>>> import numpy as np
>>> np.set_printoptions(precision=2, suppress=True, linewidth=200, sign=" ")
>>> def tidy(a):
...     return np.round(a, 2) + 0
... 
>>> m1 = np.load("out15.npy")
>>> m1
array([[ 2.  , -2.99, -3.01,  0.99],
       [ 1.98, -3.01, -3.02,  0.99],
       [ 1.98, -3.01, -3.02,  1.01],
       [ 2.01, -2.99, -3.01,  1.01],
       [ 2.03, -3.01, -3.03,  1.  ],
       [ 1.98, -3.01, -3.  ,  0.96],
       [ 1.98, -3.04, -3.  ,  1.03],
       [ 1.99, -2.99, -3.  ,  0.99],
       [ 2.  , -2.97, -2.98,  1.01],
       [ 2.03, -3.  , -2.98,  0.99],
       [ 2.  , -3.03, -3.  ,  0.97],
       [ 2.01, -2.98, -3.01,  1.03],
       [ 1.99, -2.94, -2.97,  1.04],
       [ 1.98, -2.99, -2.99,  1.04],
       [ 1.03,  1.99, -2.04,  0.99],
       [ 0.96,  2.01, -2.01,  1.02],
       [ 0.98,  2.  , -1.98,  1.01],
       [ 1.  ,  1.98, -2.02,  1.  ],
       [ 1.01,  2.02, -2.04,  1.01],
       [ 1.02,  1.96, -2.04,  1.03],
       [ 0.99,  1.98, -2.03,  1.03],
       [ 1.  ,  1.98, -2.  ,  0.99],
       [ 1.01,  2.03, -1.99,  1.  ],
       [ 0.99,  2.01, -1.96,  0.98],
       [ 0.98,  2.04, -1.97,  1.02],
       [ 0.96,  2.01, -1.99,  1.01],
       [ 1.02,  1.98, -2.02,  1.  ],
       [ 0.99,  2.03, -1.98,  0.98]])
>>> q, V = np.linalg.qr(m1[:, :3])[0], np.linalg.qr(m1[:, 3:])[0]
>>> sv = np.linalg.svd(q.T @ V, compute_uv=False)
>>> (sv > 0.9).sum()
np.int64(1)
